$ python -q
>>> import numpy as np
>>> import numpy.linalg as la
>>> np.set_printoptions(precision=4, suppress=True, linewidth=200)
>>> other = np.array([[-3, -1, 2], [3, -2, 2], [3, -3, -1]])
>>> mat = np.triu(other, 1)
>>> mat
array([[ 0, -1,  2],
       [ 0,  0,  2],
       [ 0,  0,  0]])
>>> left, sv, Vt = la.svd(mat)
>>> evecs = Vt[:(sv > 1e-8).sum()]
>>> rng = np.random.default_rng(874217)
>>> x0 = mat[0] + 3 * mat[1] + rng.integers(2) * np.eye(3)[1]
>>> x0
array([0., 0., 8.])
>>> round(la.norm(x0 - evecs.T @ evecs @ x0), 4)
np.float64(0.0)
>>> la.matrix_rank(np.vstack([mat, x0]))
np.int64(2)
>>> np.round(mat @ la.pinv(mat) @ mat, 4) + 0
array([[ 0., -1.,  2.],
       [ 0.,  0.,  2.],
       [ 0.,  0.,  0.]])
>>> rk = la.matrix_rank(mat)
>>> rk
np.int64(2)
>>> N = la.svd(mat)[2][rk:].T
>>> N[:, 0] / N[np.abs(N[:, 0]).round(6).argmax(), 0]
array([1., 0., 0.])
>>> N.shape
(3, 1)
>>> [int(la.matrix_rank(np.delete(mat, i, axis=0))) for i in range(3)]
[1, 1, 2]
>>> la.matrix_rank(mat.T @ mat), la.matrix_rank(mat @ mat.T)
(np.int64(2), np.int64(2))
>>> K = np.loadtxt("x.csv", delimiter=",")
>>> K
array([[14.,  0., 20.],
       [ 0., -2.,  0.],
       [20.,  0., 23.]])
>>> ev, evecs = la.eigh(K)
>>> x0 = np.array([3, 8, 4])
>>> la.eigvalsh(K[1:, 1:])
array([-2., 23.])
>>> print(np.abs(K).sum(axis=1).max(), np.abs(ev).max())
43.0 39.0
>>> (np.sign(evecs[:, -1].round(6)) == np.sign(evecs[0, -1].round(6))).astype(int)
array([1, 0, 1])
>>> np.argsort(-la.norm(K, axis=0).round(6), kind="stable")[:3]
array([2, 0, 1])
>>> la.matrix_rank(K, rtol=0.1)
np.int64(1)
>>> np.abs(la.svd(K)[2][-1])
array([0., 1., 0.])
>>> [round(float(la.det(K[:i, :i])), 2) + 0 for i in range(1, 4)]
[14.0, -28.0, 156.0]
>>> try:
...     la.cholesky(K)
... except la.LinAlgError as e:
...     print(e)
... 
Matrix is not positive definite
>>> F = np.load("a.npy")
>>> F
array([[ 0,  0,  0,  0],
       [ 2,  1,  5,  3],
       [ 2,  1,  5,  3],
       [ 5,  1,  1,  3],
       [10,  4,  2,  7],
       [ 2,  1,  5,  3],
       [ 5,  1,  1,  3],
       [ 5,  3,  1,  4],
       [10,  1,  3,  8],
       [ 5,  1,  1,  3],
       [ 5,  3,  1,  4],
       [ 7,  1,  7,  8],
       [ 7,  1,  7,  8],
       [12,  2,  8, 11],
       [ 5,  0,  2,  5]])
>>> other = np.c_[F[:, :1] @ np.array([[-4]]), np.array([0, 0, 0, 4, 2, 0, 4, 1, 3, 3, 2, 2, 1, 0, 0])]
>>> other
array([[  0,   0],
       [ -8,   0],
       [ -8,   0],
       [-20,   4],
       [-40,   2],
       [ -8,   0],
       [-20,   4],
       [-20,   1],
       [-40,   3],
       [-20,   3],
       [-20,   2],
       [-28,   2],
       [-28,   1],
       [-48,   0],
       [-20,   0]])
>>> np.round(la.lstsq(F, other[:, 0])[0], 4) + 0
array([-4.,  0.,  0.,  0.])
>>> la.matrix_rank(other)
np.int64(2)
>>> np.round(la.norm(other - F @ la.lstsq(F, other)[0], axis=0), 4) + 0
array([0.    , 4.3821])
>>> x0 = np.array([3, 2, -2, -3])
>>> y = F @ x0
>>> print(la.solve(F.T @ F, F.T @ y))
[ 3.  2. -2. -3.]
>>> print(np.round(la.pinv(F) @ F, 4) + 0)
[[1. 0. 0. 0.]
 [0. 1. 0. 0.]
 [0. 0. 1. 0.]
 [0. 0. 0. 1.]]
>>> y = y + 0.3 * rng.normal(size=15)
>>> print(y)
[ -0.4191 -11.1513 -10.6445   5.5538  13.213  -10.8274   5.944    7.3287   2.0903   5.9898   6.4295 -15.1629 -15.0461  -8.9779  -3.8963]
>>> beta, *_ = la.lstsq(F, y)
>>> np.round(F.T @ (y - F @ beta), 4) + 0
array([0., 0., 0., 0.])
>>> round(la.norm(y - F @ beta), 4)
np.float64(1.0341)
>>> m1 = np.minimum.outer(np.arange(1, 3), np.arange(1, 3)) * -1
>>> m1
array([[-1, -1],
       [-1, -2]])
>>> r0, g = m1[1], m1[0]
>>> r0 @ g
np.int64(3)
>>> print(r0 @ r0)
5
>>> pr = (r0 @ g) / (r0 @ r0) * r0
>>> g - pr
array([-0.4,  0.2])
>>> round(la.norm(r0 + g) ** 2 + la.norm(r0 - g) ** 2, 4)
np.float64(14.0)
>>> la.matrix_rank(np.outer(r0, g))
np.int64(1)
>>> np.outer(r0, g)
array([[1, 1],
       [2, 2]])
>>> ev, evecs = la.eigh(m1)
>>> x0 = np.array([3, 2])
>>> la.eigvalsh(m1[1:, 1:])
array([-2.])
>>> try:
...     la.cholesky(m1)
... except la.LinAlgError as e:
...     print(e)
... 
Matrix is not positive definite
>>> np.all(la.eigvalsh(m1) > 0)
np.False_
>>> print([round(float(la.det(m1[:i, :i])), 2) + 0 for i in range(1, 3)])
[-1.0, 1.0]
>>> other = m1 + rng.integers(-2, 3, (2, 1)) @ rng.integers(-2, 3, (1, 2))
>>> other
array([[-1, -3],
       [-1, -2]])
>>> la.matrix_rank(other - m1, tol=1e-8)
np.int64(1)
>>> other - m1
array([[ 0, -2],
       [ 0,  0]])
>>> ev, evecs = la.eig(m1)
>>> np.sort(la.eigvals(la.inv(m1)))
array([-2.618, -0.382])
>>> np.sort(la.eigvals(m1 @ m1))
array([0.1459, 6.8541])
>>> W0 = np.load("test18.npy")
>>> W0
array([[-4, -3, -4, -1],
       [ 0,  1,  0,  3],
       [-4, -3, -4, -1],
       [-4, -3, -4, -1]])
>>> print(la.lstsq(W0[:-1].T, W0[-1])[2])
2
>>> np.round(W0 @ la.pinv(W0) @ W0, 4) + 0
array([[-4., -3., -4., -1.],
       [ 0.,  1.,  0.,  3.],
       [-4., -3., -4., -1.],
       [-4., -3., -4., -1.]])
>>> np.unique(W0.round(6), axis=0).shape
(2, 4)
>>> np.allclose(W0[:-1].T @ la.lstsq(W0[:-1].T, W0[-1])[0], W0[-1])
True
>>> np.einsum("ij,ji->", W0, W0)
np.int64(64)
>>> np.round(la.eigvals(W0), 4) + 0
array([-8.,  0.,  0.,  0.])
>>> np.kron(np.eye(2, dtype=int), W0)
array([[-4, -3, -4, -1,  0,  0,  0,  0],
       [ 0,  1,  0,  3,  0,  0,  0,  0],
       [-4, -3, -4, -1,  0,  0,  0,  0],
       [-4, -3, -4, -1,  0,  0,  0,  0],
       [ 0,  0,  0,  0, -4, -3, -4, -1],
       [ 0,  0,  0,  0,  0,  1,  0,  3],
       [ 0,  0,  0,  0, -4, -3, -4, -1],
       [ 0,  0,  0,  0, -4, -3, -4, -1]])
>>> print(np.round(la.det(W0[::-1]), 4))
0.0
>>> cov = W0.T @ W0
>>> np.trace(cov), (W0 ** 2).sum()
(np.int64(136), np.int64(136))
>>> cov
array([[48, 36, 48, 12],
       [36, 28, 36, 12],
       [48, 36, 48, 12],
       [12, 12, 12, 12]])
>>> la.matrix_rank(cov)
np.int64(2)
>>> np.allclose(cov, cov.T)
True
>>> ev, evecs = la.eigh(cov)
>>> x0 = np.array([0, 2, 0, 2])
>>> np.round(la.eigvalsh(cov[1:, 1:]), 4) + 0
array([ 0.    ,  8.4472, 79.5528])
>>> np.abs(cov).sum(axis=1).max(), np.round(np.abs(ev).max(), 4)
(np.int64(144), np.float64(126.9237))
>>> evecs * np.abs(ev) @ evecs.T
array([[48., 36., 48., 12.],
       [36., 28., 36., 12.],
       [48., 36., 48., 12.],
       [12., 12., 12., 12.]])
>>> evecs * np.maximum(ev, 0) @ evecs.T
array([[48., 36., 48., 12.],
       [36., 28., 36., 12.],
       [48., 36., 48., 12.],
       [12., 12., 12., 12.]])
>>> x0 @ cov @ x0
np.int64(256)
>>> P = np.triu(np.array([[2, -7, 2, 5], [-9, 1, 8, -1], [-5, -1, 1, -8], [-3, 2, 0, 2]]), 1) + np.eye(4)
>>> other = P @ W0 @ la.inv(P)
>>> other
array([[   -32.,   -255.,   2072.,  16452.],
       [   -28.,   -216.,   1756.,  13968.],
       [    28.,    217.,  -1764., -14028.],
       [    -4.,    -31.,    252.,   2004.]])
>>> print(np.round(np.poly(other), 4) + 0)
[1. 8. 0. 0. 0.]
>>> print(np.trace(other), np.trace(W0))
-8.0 -8
>>> arr = np.array([[1, -2, 0, 2],
...     [0, 2, -2, 2],
...     [2, 2, -1, 1],
...     [-1, 1, -2, 1],
...     [0, -2, 1, 0]])
>>> arr[:, 3] = -3 * arr[:, 2]
>>> arr
array([[ 1, -2,  0,  0],
       [ 0,  2, -2,  6],
       [ 2,  2, -1,  3],
       [-1,  1, -2,  6],
       [ 0, -2,  1, -3]])
>>> la.lstsq(arr[:-1].T, arr[-1])[2]
np.int32(3)
>>> np.unique(arr.round(6), axis=0).shape
(5, 4)
>>> rk = la.matrix_rank(arr)
>>> print(rk)
3
>>> N = la.svd(arr)[2][rk:].T
>>> N @ N.T
array([[0. , 0. , 0. , 0. ],
       [0. , 0. , 0. , 0. ],
       [0. , 0. , 0.9, 0.3],
       [0. , 0. , 0.3, 0.1]])
>>> [int(la.matrix_rank(arr[:, :j + 1])) for j in range(4)]
[1, 2, 3, 3]
>>> np.allclose(arr @ N, 0)
True
>>> la.matrix_rank(arr.T @ arr), la.matrix_rank(arr @ arr.T)
(np.int64(3), np.int64(3))
